$ python3 -q
>>> import numpy as np
>>> import numpy.linalg as la
>>> np.set_printoptions(suppress=True, linewidth=140)
>>> def tidy(a):
...     return np.round(a, 3) + 0
... 
>>> W0 = np.load("arr.npy")
>>> print(W0)
[[ 2  1  2  1  2  0]
 [ 0  2  0  0  0  0]
 [ 2  2  2  1  2  2]
 [ 2  0  0  1  0  2]
 [ 2 -5  2  1  2  0]]
>>> f = np.array([-2, -4])
>>> print(np.polyval(f, W0[0]))
[-8 -6 -8 -6 -8 -4]
>>> E = np.load("block15.npy")
>>> print(E)
[[-1 -1 -1 -1 -1 -1]
 [-1 -2 -2 -2 -2 -2]
 [-1 -2 -3 -3 -3 -3]
 [-1 -2 -3 -4 -4 -4]
 [-1 -2 -3 -4 -5 -5]
 [-1 -2 -3 -4 -5 -6]]
>>> evals, V = la.eigh(E)
>>> x0 = np.array([3, 0, 3, 3, 0, 1])
>>> print(np.abs(E).sum(axis=1).max(), tidy(np.abs(evals).max()))
21 17.207
>>> print(tidy(la.eigvalsh(E[1:, 1:])))
[-16.916  -1.788  -0.651  -0.37   -0.275]
>>> evals, V = la.eigh(E)
>>> print(tidy(V.T @ V))
[[1. 0. 0. 0. 0. 0.]
 [0. 1. 0. 0. 0. 0.]
 [0. 0. 1. 0. 0. 0.]
 [0. 0. 0. 1. 0. 0.]
 [0. 0. 0. 0. 1. 0.]
 [0. 0. 0. 0. 0. 1.]]
>>> print(tidy(V @ np.diag(evals) @ V.T))
[[-1. -1. -1. -1. -1. -1.]
 [-1. -2. -2. -2. -2. -2.]
 [-1. -2. -3. -3. -3. -3.]
 [-1. -2. -3. -4. -4. -4.]
 [-1. -2. -3. -4. -5. -5.]
 [-1. -2. -3. -4. -5. -6.]]
>>> print(np.unique(evals.round(6) + 0, return_counts=True)[1])
[1 1 1 1 1 1]
>>> print(tidy(la.eigvalsh(E @ E)))
[  0.07    0.102   0.199   0.6     3.953 296.076]
>>> print([round(float(la.det(E[:i, :i])), 2) + 0 for i in range(1, 7)])
[-1.0, 1.0, -1.0, 1.0, -1.0, 1.0]
>>> q, Rm = la.qr(E)
>>> print(np.allclose(Rm.T @ Rm, E.T @ E))
True
>>> print(np.trace(q @ q.T))
6.0
>>> print(tidy(np.abs(np.diag(Rm))))
[2.449 0.913 0.894 0.866 0.816 0.707]
>>> print(tidy(q))
[[-0.408  0.913  0.     0.     0.     0.   ]
 [-0.408 -0.183  0.894  0.     0.     0.   ]
 [-0.408 -0.183 -0.224  0.866  0.     0.   ]
 [-0.408 -0.183 -0.224 -0.289  0.816  0.   ]
 [-0.408 -0.183 -0.224 -0.289 -0.408 -0.707]
 [-0.408 -0.183 -0.224 -0.289 -0.408  0.707]]
>>> A2 = E / np.sqrt((E ** 2).mean(axis=1, keepdims=True))
>>> print(la.matrix_rank(E - E.mean(axis=1, keepdims=True)))
5
>>> X = np.load("a.npy")
>>> print(X)
[[-2  0 -4]
 [ 2  2  2]
 [-1 -2  0]]
>>> U, sv, Vh = la.svd(X, full_matrices=False)
>>> print(tidy(sv / sv[0]))
[1.    0.494 0.   ]
>>> print((sv > 1e-8).sum())
2
>>> proj = np.triu(np.array([[-2, 0, 0], [-2, 2, 3], [-3, -2, 0]]), 1) + np.eye(3)
>>> A2 = proj @ X @ la.inv(proj)
>>> print(A2)
[[-2.  0. -4.]
 [-1. -4. 14.]
 [-1. -2.  6.]]
>>> print(np.trace(A2), np.trace(X))
0.0 0
>>> print(proj @ X - X @ proj)
[[ 0.  0.  0.]
 [-3. -6. -6.]
 [ 0.  0.  6.]]
>>> F = np.array([[-1.1, -0.1, -0.4],
...     [0.5, -0.8, 0.8],
...     [-1.8, -0.5, -0.8],
...     [0.0, -0.6, 2.0],
...     [-0.7, 0.9, -1.0],
...     [0.8, 2.2, -2.1],
...     [1.2, -0.2, -0.8],
...     [2.2, 0.8, 0.2],
...     [0.1, 1.4, 1.5],
...     [0.4, -1.2, -0.4],
...     [0.0, 0.2, 0.9],
...     [0.5, -0.8, 0.0],
...     [-0.5, 1.6, -2.1],
...     [0.9, 1.4, 1.3],
...     [1.3, -1.2, -0.4],
...     [1.2, 0.4, 0.6],
...     [-0.7, -0.4, -2.0]])
>>> rng = np.random.default_rng(383)
>>> F[:, 2] = 5 * F[:, 0] + 0.3 * rng.normal(size=17)
>>> print(tidy(F))
[[-1.1   -0.1   -5.437]
 [ 0.5   -0.8    2.321]
 [-1.8   -0.5   -8.662]
 [ 0.    -0.6    0.109]
 [-0.7    0.9   -3.95 ]
 [ 0.8    2.2    4.194]
 [ 1.2   -0.2    5.635]
 [ 2.2    0.8   10.601]
 [ 0.1    1.4    0.543]
 [ 0.4   -1.2    2.18 ]
 [ 0.     0.2   -0.109]
 [ 0.5   -0.8    2.854]
 [-0.5    1.6   -2.153]
 [ 0.9    1.4    4.139]
 [ 1.3   -1.2    5.963]
 [ 1.2    0.4    5.823]
 [-0.7   -0.4   -4.122]]
>>> cov = np.cov(F, rowvar=False)
>>> print(tidy(np.corrcoef(F.T)))
[[1.    0.083 0.998]
 [0.083 1.    0.09 ]
 [0.998 0.09  1.   ]]
>>> print(tidy(np.median(F, axis=0)))
[ 0.4  -0.1   2.18]
>>> print(tidy(la.eigvalsh(cov)[::-1]))
[25.1    1.077  0.004]
>>> print(cov.shape)
(3, 3)
>>> print(np.argsort(-F.std(axis=0).round(6), kind="stable"))
[2 1 0]
>>> print(tidy(F.std(axis=0)))
[0.974 1.011 4.761]
>>> print(tidy(cov))
[[ 1.008  0.087  4.917]
 [ 0.087  1.087  0.46 ]
 [ 4.917  0.46  24.087]]
>>> print(tidy(la.norm(F[9] - F[12])))
5.237
>>> print(tidy(la.norm(F, 1)), tidy(la.norm(F, np.inf)))
68.797 13.601
>>> print(tidy(F[9] @ F[12]))
-6.814
>>> print(tidy(la.norm(F, "nuc")))
25.092
>>> print(tidy(la.norm(F) ** 2 / la.norm(F, 2) ** 2))
1.042
>>> m1 = np.minimum.outer(np.arange(1, 4), np.arange(1, 4)) * 3
>>> print(m1)
[[3 3 3]
 [3 6 6]
 [3 6 9]]
>>> x0 = np.array([-2, -3, -2])
>>> y = m1 @ x0
>>> coef, lr = np.zeros(3), 1 / la.norm(m1, 2) ** 2
>>> for i in range(30):
...     coef -= lr * m1.T @ (m1 @ coef - y)
...     if i % 5 == 0: print(i, round(la.norm(m1 @ coef - y), 3))
... 
0 2.446
5 2.257
10 2.083
15 1.922
20 1.775
25 1.639
>>> print(tidy(la.cond(m1)))
16.394
>>> print(tidy(coef))
[-1.621 -2.498 -2.571]
>>> U, sv, Vh = la.svd(X)
>>> V = Vh[:(sv > 1e-8).sum()]
>>> x0 = X[0] + 4 * X[2] + rng.integers(2) * np.eye(3)[1]
>>> print(x0)
[-6. -8. -4.]
>>> print(tidy(np.diag(V.T @ V)))
[0.333 0.833 0.833]
>>> print(tidy(la.norm(x0 - V.T @ V @ x0)))
0.0
>>> cov = m1.T @ m1
>>> print(np.diag(cov))
[ 27  81 126]
>>> print(tidy(la.eigvalsh(cov)[::-1]))
[229.424   3.722   0.854]
>>> print((m1 @ m1.T).shape)
(3, 3)
>>> print(np.allclose(cov, cov.T))
True
>>> arr = np.eye(6, dtype=int)[rng.permutation(6)]
>>> print(arr)
[[0 0 0 0 0 1]
 [0 0 1 0 0 0]
 [0 0 0 0 1 0]
 [1 0 0 0 0 0]
 [0 1 0 0 0 0]
 [0 0 0 1 0 0]]
>>> x0 = np.array([3, -3, -2, -3, 0, 1])
>>> print(tidy(la.inv(arr)))
[[0. 0. 0. 1. 0. 0.]
 [0. 0. 0. 0. 1. 0.]
 [0. 1. 0. 0. 0. 0.]
 [0. 0. 0. 0. 0. 1.]
 [0. 0. 1. 0. 0. 0.]
 [1. 0. 0. 0. 0. 0.]]
>>> print(arr.T @ (arr @ x0))
[ 3 -3 -2 -3  0  1]
>>> print(6 - la.matrix_rank(arr - np.eye(6), tol=1e-8))
2
>>> print(tidy(np.abs(la.eigvals(arr))))
[1. 1. 1. 1. 1. 1.]
>>> print(tidy(la.norm(x0)), tidy(la.norm(arr @ x0)))
5.657 5.657
